$ ipython --no-banner

In [1]: import numpy as np

In [2]: import numpy.linalg as la

In [3]: np.set_printoptions(precision=4, suppress=True, linewidth=120, sign=" ")

In [4]: E = np.minimum.outer(np.arange(1, 4), np.arange(1, 4)) * -2

In [5]: print(E)
[[-2 -2 -2]
 [-2 -4 -4]
 [-2 -4 -6]]

In [6]: other = np.array([[1, 2], [0, 2], [0, 1]])

In [7]: print(la.matrix_rank(E @ other))
2

In [8]: print(np.einsum("ij,ij->i", E, E))
[ 12  36  56]

In [9]: print(other.T @ E.T)
[[ -2  -2  -2]
 [-10 -16 -18]]

In [10]: ev, V = la.eigh(E)

In [11]: x = np.array([3, 1, -3])

In [12]: print(V * np.maximum(ev, 0) @ V.T)
[[ 0.  0.  0.]
 [ 0.  0.  0.]
 [ 0.  0.  0.]]

In [13]: print(np.abs(E).sum(axis=1).max(), np.round(np.abs(ev).max(), 4))
12 10.0978

In [14]: print(x @ E @ x)
-28

In [15]: print(la.eigvalsh(E[1:, 1:]))
[-9.1231 -0.8769]

In [16]: A = np.load("sample11.npy")

In [17]: print(A)
[[ 0  0  0]
 [ 1  0  0]
 [ 3  0  0]]

In [18]: print(round(la.det(A[::-1]), 4))
0.0

In [19]: print(np.einsum("ii->", A))
0

In [20]: print(np.einsum("ij,ji->", A, A))
0

In [21]: print(round(float(la.eigvals(A).sum().real), 4))
0.0

In [22]: rk = la.matrix_rank(A)

In [23]: print(rk)
1

In [24]: N = la.svd(A)[2][rk:].T

In [25]: print([int(la.matrix_rank(A[:i])) for i in range(1, len(A) + 1)])
[0, 1, 1]

In [26]: print(A @ N)
[[ 0.  0.]
 [ 0.  0.]
 [ 0.  0.]]

In [27]: print([int(la.matrix_rank(np.delete(A, i, axis=0))) for i in range(3)])
[1, 1, 1]

In [28]: mat = np.load("test14.npy")

In [29]: print(mat)
[[-0.3139  2.3768 -1.4328  1.7479  0.7946]
 [-0.1277 -0.7518  0.0805 -0.3323 -1.2297]
 [-0.5369 -0.4464  2.4466 -5.2142  2.1961]
 [-1.8514 -2.1556  3.315  -6.6513  4.5895]
 [ 0.4697  1.1985 -1.1514 -2.5391  4.473 ]
 [ 0.1124 -1.7824  3.5452 -2.3924 -1.5073]
 [ 0.2329  1.0173 -1.1365 -1.4448  1.46  ]
 [-1.1646 -2.1852  1.0943 -2.5326  0.4745]
 [ 0.8971 -0.5361 -0.1143  0.5198  2.2003]
 [-1.3691 -1.5653 -0.8703  0.3079  1.1657]
 [ 0.2838  1.2487 -1.1205 -0.5818  1.309 ]
 [-0.6821 -0.4919  0.4941  0.535   3.3385]
 [ 0.7538 -0.5331 -2.8439  3.5036  2.5947]
 [-0.0543  0.3778  0.9726  1.4945 -0.2551]
 [-0.7695  0.044  -0.6996 -1.3999  2.1981]
 [-0.2948  0.5259  2.5789 -0.5224 -1.6135]
 [ 0.9197  2.9286 -2.1224  4.3876 -4.3755]]

In [30]: z = mat[:, 3] > np.median(mat[:, 3])

In [31]: f = mat[z].mean(axis=0) - mat[~z].mean(axis=0)

In [32]: print(np.argsort(-np.abs(f).round(6), kind="stable"))
[ 3  2  4  1  0]

In [33]: print(f)
[ 0.3939  0.5073 -1.7153  4.107  -0.9796]

In [34]: print(z.astype(int))
[ 1  1  0  0  0  0  0  0  1  1  0  1  1  1  0  0  1]

In [35]: print(np.round((((mat - mat.mean(axis=0)) @ f > 0) == z).mean(), 4))
0.9412

In [36]: x = np.array([-3, -3, 3, -2, 1])

In [37]: a = np.maximum(mat @ x, 0)

In [38]: print(mat.T @ a)
[-125.7357 -182.0484  285.7303 -485.7181  248.5716]

In [39]: print(np.maximum(mat @ (3 * x), 0))
[   0.        6.9447   68.7426  119.5743    3.2772   56.7693    0.       56.616     0.       20.2266    0.
   21.8184    0.        0.       15.2268   19.4241    0.    ]

In [40]: print(np.flatnonzero(a > 1e-9))
[  1   2   3   4   5   7   9  11  14  15]

In [41]: print(np.tanh(mat @ x))
[-1.      0.9807  1.      1.      0.7978  1.     -0.9928  1.     -0.2592  1.     -1.      1.     -1.     -0.8609
  0.9999  1.     -1.    ]

In [42]: Ac = (mat - mat.mean(axis=0)) / mat.std(axis=0)

In [43]: print(np.argwhere(np.abs(Ac) > 2))
[[  3   0]
 [  3   3]
 [ 16   1]
 [ 16   4]]

In [44]: print(Ac.std(axis=0))
[ 1.  1.  1.  1.  1.]

In [45]: coef = la.lstsq(np.delete(Ac, 3, axis=1), Ac[:, 3])[0]

In [46]: print(coef)
[ 0.1587 -0.0952 -0.6814 -0.4644]

In [47]: Ac = mat - mat.mean(axis=0)

In [48]: V = la.svd(Ac)[2][:2]

In [49]: other = Ac - Ac @ V.T @ V

In [50]: print(round(float(la.norm(other) / la.norm(Ac)), 4))
0.3535

In [51]: print(np.diag(V.T @ V))
[ 0.0224  0.089   0.4346  0.604   0.85  ]

In [52]: print(np.round(np.cov(Ac @ V.T, rowvar=False), 4) + 0)
[[ 12.3629   0.    ]
 [  0.       4.8417]]

In [53]: f = np.array([3, -2, -1, 3])

In [54]: arr = f[np.abs(np.subtract.outer(np.arange(4), np.arange(4)))]

In [55]: print(arr)
[[ 3 -2 -1  3]
 [-2  3 -2 -1]
 [-1 -2  3 -2]
 [ 3 -1 -2  3]]

In [56]: print(np.round(la.det(arr.T), 4))
3.0

In [57]: print(np.poly(arr))
[  1. -12.  31.  22.   3.]

In [58]: print(np.round(la.det(2 * arr), 4), round(float(la.det(arr)), 4))
48.0 3.0

In [59]: print(round(float(la.det(arr[::-1])), 4))
3.0

In [60]: print(np.einsum("ij,ji->", arr, arr))
82

In [61]: print(np.einsum("ii->", arr))
12

In [62]: other = np.array([[2, -1, -1], [-1, -1, -2]])

In [63]: cent = np.kron(other, arr)

In [64]: print(cent)
[[ 6 -4 -2  6 -3  2  1 -3 -3  2  1 -3]
 [-4  6 -4 -2  2 -3  2  1  2 -3  2  1]
 [-2 -4  6 -4  1  2 -3  2  1  2 -3  2]
 [ 6 -2 -4  6 -3  1  2 -3 -3  1  2 -3]
 [-3  2  1 -3 -3  2  1 -3 -6  4  2 -6]
 [ 2 -3  2  1  2 -3  2  1  4 -6  4  2]
 [ 1  2 -3  2  1  2 -3  2  2  4 -6  4]
 [-3  1  2 -3 -3  1  2 -3 -6  2  4 -6]]

In [65]: Uu, sigma, Vt = la.svd(cent, full_matrices=False)

In [66]: print(round(float(np.sqrt((sigma ** 2).sum())), 4), round(float(la.norm(cent)), 4))
31.3688 31.3688

In [67]: print(np.abs(Uu[:, 0]).round(6).argmax())
0

In [68]: print(np.round(Uu.T @ Uu, 4) + 0)
[[ 1.  0.  0.  0.  0.  0.  0.  0.]
 [ 0.  1.  0.  0.  0.  0.  0.  0.]
 [ 0.  0.  1.  0.  0.  0.  0.  0.]
 [ 0.  0.  0.  1.  0.  0.  0.  0.]
 [ 0.  0.  0.  0.  1.  0.  0.  0.]
 [ 0.  0.  0.  0.  0.  1.  0.  0.]
 [ 0.  0.  0.  0.  0.  0.  1.  0.]
 [ 0.  0.  0.  0.  0.  0.  0.  1.]]

In [69]: print(np.abs(Vt[0]))
[ 0.1711  0.0802  0.0802  0.1711  0.3423  0.1603  0.1603  0.3423  0.5134  0.2405  0.2405  0.5134]

In [70]: print(np.cumsum(sigma ** 2) / np.sum(sigma ** 2))
[ 0.3901  0.6687  0.8605  0.9975  0.9987  0.9995  0.9998  1.    ]

In [71]: print(sigma / sigma[0])
[ 1.      0.8452  0.7012  0.5926  0.0547  0.0462  0.026   0.022 ]

In [72]: print((sigma > 1e-8).sum())
8

In [73]: f = np.array([-1, 3, 4, -9])

In [74]: other = arr + np.outer(f, np.eye(4)[3])

In [75]: print(other)
[[ 3. -2. -1.  2.]
 [-2.  3. -2.  2.]
 [-1. -2.  3.  2.]
 [ 3. -1. -2. -6.]]

In [76]: print(la.matrix_rank(la.inv(other) - la.inv(arr), tol=1e-8))
1

In [77]: print(round(la.det(other) / la.det(arr), 4), np.round(1 + la.solve(arr, f)[3], 4))
18.6667 18.6667

In [78]: feats = np.loadtxt("case6.csv", delimiter=",")

In [79]: print(feats)
[[ 1. -1.  1. -1.]
 [ 1.  0.  0.  0.]
 [ 1.  1.  1.  1.]]

In [80]: other = np.array([[2, -2, -1], [0, 0, -1], [-1, 2, 2], [2, 0, -1]])

In [81]: print(np.einsum("ij,ij->i", feats, feats))
[ 4.  1.  4.]

In [82]: print(other.T @ feats.T)
[[-1.  2.  3.]
 [ 0. -2.  0.]
 [ 3. -1. -1.]]

In [83]: print(round(float(la.eigvalsh(E).min()), 4))
-10.0978

In [84]: la.cholesky(E)
LinAlgError: Matrix is not positive definite


In [85]: print(np.all(la.eigvalsh(E) > 0))
False

In [86]: other = feats / np.sqrt((feats ** 2).mean(axis=1, keepdims=True))

In [87]: print(la.matrix_rank(feats - feats.mean(axis=1, keepdims=True)))
2

In [88]: print(other[1])
[ 2.  0.  0.  0.]

In [89]: print(feats - feats[0])
[[ 0.  0.  0.  0.]
 [ 0.  1. -1.  1.]
 [ 0.  2.  0.  2.]]

In [90]: np.zeros(3, 4)
TypeError: Cannot interpret '4' as a data type


In [91]: print(la.svd(feats, compute_uv=False))
[ 2.1358  2.      0.6622]

In [92]: def softmax(z):
    ...:     e = np.exp(z - z.max(axis=-1, keepdims=True))
    ...:     return e / e.sum(axis=-1, keepdims=True)
    ...: 

In [93]: print(np.round(softmax(10 * feats[0]), 4) + 0)
[ 0.5  0.   0.5  0. ]

In [94]: print(softmax(feats[0] + 4))
[ 0.4404  0.0596  0.4404  0.0596]

In [95]: print(softmax(feats[0]))
[ 0.4404  0.0596  0.4404  0.0596]

In [96]: att = feats @ feats.T / np.sqrt(4)

In [97]: print(softmax(att))
[[ 0.7361  0.1643  0.0996]
 [ 0.3333  0.3333  0.3333]
 [ 0.0996  0.1643  0.7361]]

In [98]: print(softmax(att)[0] @ feats)
[ 1.     -0.6365  0.8357 -0.6365]

In [99]: print(softmax(att).round(6).argmax(axis=1))
[ 0  0  2]

In [100]: print(softmax(att + np.triu(np.full(att.shape, -np.inf), 1)))
[[ 1.      0.      0.    ]
 [ 0.5     0.5     0.    ]
 [ 0.0996  0.1643  0.7361]]

In [101]: data = np.load("layer12.npy")

In [102]: print(data)
[[ 1  2  0  3]
 [ 2  1  2  0]
 [ 0  2  1  2]
 [ 3  0  2  1]]

In [103]: print(round(float(np.abs(la.eigvals(data)).max()), 4))
5.5616

In [104]: print((data + data.T) / 2)
[[ 1.  2.  0.  3.]
 [ 2.  1.  2.  0.]
 [ 0.  2.  1.  2.]
 [ 3.  0.  2.  1.]]

In [105]: print((data - data.T) / 2)
[[ 0.  0.  0.  0.]
 [ 0.  0.  0.  0.]
 [ 0.  0.  0.  0.]
 [ 0.  0.  0.  0.]]

In [106]: assert data == data.T
ValueError: The truth value of an array with more than one element is ambiguous. Use a.any() or a.all()


In [107]: print(np.round(la.det(data), 4))
-16.0

In [108]: m1 = np.load("m.npy")

In [109]: print(m1)
[[-1  1  1 -1 -5]
 [ 1 -1  1  1 -1]
 [ 1  1 -1  1  1]
 [-1  1  1 -1  1]
 [-5 -1  1  1 -1]]

In [110]: W1 = np.array([[-9, -7, 9, 3, 6, -8],
     ...:     [1, -8, 3, 6, -5, -6],
     ...:     [3, 9, 0, -6, 1, -2],
     ...:     [5, -4, -3, 7, 5, -3],
     ...:     [1, -8, 8, 4, -3, -3]])

In [111]: coef = np.array([1, -5, 1, 0, -3, 1])

In [112]: act = np.maximum(m1 @ W1 + coef, 0)

In [113]: print((act > 0).astype(int))
[[ 1  1  0  0  0  1]
 [ 0  1  0  0  1  0]
 [ 0  0  1  1  0  0]
 [ 1  0  1  0  0  1]
 [ 1  1  0  0  0  1]]

In [114]: print((act > 0).mean(axis=0))
[ 0.6  0.6  0.4  0.2  0.2  0.6]

In [115]: print(act)
[[  4  47   0   0   0  19]
 [  0   9   0   0  17   0]
 [  0   0  18  26   0   0]
 [ 10   0   6   0   0   1]
 [ 52  51   0   0   0  45]]

In [116]: print(la.matrix_rank(act))
5

In [117]: cent = np.array([[-9, 5], [-7, 1], [-2, 3], [6, -6], [8, -6], [-9, 4]])

In [118]: print(W1 @ cent)
[[ 250 -111]
 [  91  -24]
 [-100   46]
 [  98  -72]
 [  58    3]]

In [119]: print(np.all(la.eigvalsh(m1) > 0))
False

In [120]: ev, V = la.eigh(m1)

In [121]: x = np.array([5, 4, -8, 5, -6])

In [122]: print((np.sign(V[:, -1].round(6)) == np.sign(V[0, -1].round(6))).astype(int))
[ 1  1  0  0  0]

In [123]: print(V * np.maximum(ev, 0) @ V.T)
[[ 2.1175  0.691   0.0575 -0.5864 -2.1013]
 [ 0.691   0.531   0.3714  0.1443 -0.5864]
 [ 0.0575  0.3714  0.4085  0.3714  0.0575]
 [-0.5864  0.1443  0.3714  0.531   0.691 ]
 [-2.1013 -0.5864  0.0575  0.691   2.1175]]

In [124]: print(x @ m1 @ x)
24

In [125]: other = np.inv(m1)
AttributeError: module 'numpy' has no attribute 'inv'


In [126]: other = la.inv(m1)

In [127]: print(other.round(4) + 0)
[[ 0.      0.1667  0.      0.     -0.1667]
 [ 0.1667  0.      0.5     0.3333  0.    ]
 [ 0.      0.5     0.      0.5     0.    ]
 [ 0.      0.3333  0.5     0.      0.1667]
 [-0.1667  0.      0.      0.1667  0.    ]]

In [128]: print(round(float(la.det(m1) * la.det(other)), 4))
1.0

In [129]: print((np.abs(other) > 1e-9).astype(int))
[[ 0  1  0  0  1]
 [ 1  0  1  1  0]
 [ 0  1  0  1  0]
 [ 0  1  1  0  1]
 [ 1  0  0  1  0]]

In [130]: M = np.array([[0, -3, 0, 0, 0, 0],
     ...:     [5, 1, 0, 0, 0, 0],
     ...:     [-2, -3, 0, 0, 0, 0],
     ...:     [0, 0, 0, -3, 0, 0],
     ...:     [0, 0, 5, 1, 0, 0],
     ...:     [0, 0, -2, -3, 0, 0],
     ...:     [0, 0, 0, 0, 0, -3],
     ...:     [0, 0, 0, 0, 5, 1],
     ...:     [0, 0, 0, 0, -2, -3]])

In [131]: print(M)
[[ 0 -3  0  0  0  0]
 [ 5  1  0  0  0  0]
 [-2 -3  0  0  0  0]
 [ 0  0  0 -3  0  0]
 [ 0  0  5  1  0  0]
 [ 0  0 -2 -3  0  0]
 [ 0  0  0  0  0 -3]
 [ 0  0  0  0  5  1]
 [ 0  0  0  0 -2 -3]]

In [132]: hat = M @ la.solve(M.T @ M, M.T)

In [133]: print(np.trace(hat))
6.0

In [134]: print(np.round(la.eigvalsh(hat), 4) + 0)
[ 0.  0.  0.  1.  1.  1.  1.  1.  1.]

In [135]: print(np.round(hat @ M[:, 2], 4) + 0)
[ 0.  0.  0.  0.  5. -2.  0.  0.  0.]

In [136]: print(la.matrix_rank(np.eye(9) - hat))
3

In [137]: Uu, sigma, Vt = la.svd(M, full_matrices=False)

In [138]: print(np.allclose(Uu * sigma @ Vt, M))
True

In [139]: print(sigma / sigma[0])
[ 1.      1.      1.      0.5747  0.5747  0.5747]

In [140]: print(Uu.shape, sigma.shape, Vt.shape)
(9, 6) (6,) (6, 6)

In [141]: print(sigma)
[ 6.0069  6.0069  6.0069  3.4521  3.4521  3.4521]

In [142]: print((sigma > 1e-8).sum())
6

In [143]: other = np.array([[3, 2], [0, 2]])

In [144]: cent = np.kron(other, m1)

In [145]: print(cent)
[[ -3   3   3  -3 -15  -2   2   2  -2 -10]
 [  3  -3   3   3  -3   2  -2   2   2  -2]
 [  3   3  -3   3   3   2   2  -2   2   2]
 [ -3   3   3  -3   3  -2   2   2  -2   2]
 [-15  -3   3   3  -3 -10  -2   2   2  -2]
 [  0   0   0   0   0  -2   2   2  -2 -10]
 [  0   0   0   0   0   2  -2   2   2  -2]
 [  0   0   0   0   0   2   2  -2   2   2]
 [  0   0   0   0   0  -2   2   2  -2   2]
 [  0   0   0   0   0 -10  -2   2   2  -2]]

In [146]: print(la.matrix_rank(cent))
10

In [147]: print(round(la.norm(cent, 2), 4), round(la.norm(other, 2) * la.norm(m1, 2), 4))
24.3637 24.3637

In [148]: print(cent.shape)
(10, 10)

In [149]: other = la.inv(cent)

In [150]: print((np.abs(other) > 1e-9).astype(int))
[[ 0  1  0  0  1  0  1  0  0  1]
 [ 1  0  1  1  0  1  0  1  1  0]
 [ 0  1  0  1  0  0  1  0  1  0]
 [ 0  1  1  0  1  0  1  1  0  1]
 [ 1  0  0  1  0  1  0  0  1  0]
 [ 0  0  0  0  0  0  1  0  0  1]
 [ 0  0  0  0  0  1  0  1  1  0]
 [ 0  0  0  0  0  0  1  0  1  0]
 [ 0  0  0  0  0  0  1  1  0  1]
 [ 0  0  0  0  0  1  0  0  1  0]]

In [151]: print(np.round(la.det(cent) * la.det(other), 4))
1.0

In [152]: print(other.round(4) + 0)
[[ 0.      0.0556  0.      0.     -0.0556  0.     -0.0556  0.      0.      0.0556]
 [ 0.0556  0.      0.1667  0.1111  0.     -0.0556  0.     -0.1667 -0.1111  0.    ]
 [ 0.      0.1667  0.      0.1667  0.      0.     -0.1667  0.     -0.1667  0.    ]
 [ 0.      0.1111  0.1667  0.      0.0556  0.     -0.1111 -0.1667  0.     -0.0556]
 [-0.0556  0.      0.      0.0556  0.      0.0556  0.      0.     -0.0556  0.    ]
 [ 0.      0.      0.      0.      0.      0.      0.0833  0.      0.     -0.0833]
 [ 0.      0.      0.      0.      0.      0.0833  0.      0.25    0.1667  0.    ]
 [ 0.      0.      0.      0.      0.      0.      0.25    0.      0.25    0.    ]
 [ 0.      0.      0.      0.      0.      0.      0.1667  0.25    0.      0.0833]
 [ 0.      0.      0.      0.      0.     -0.0833  0.      0.      0.0833  0.    ]]

In [153]: print(np.round(la.slogdet(cent)[0], 4))
1.0
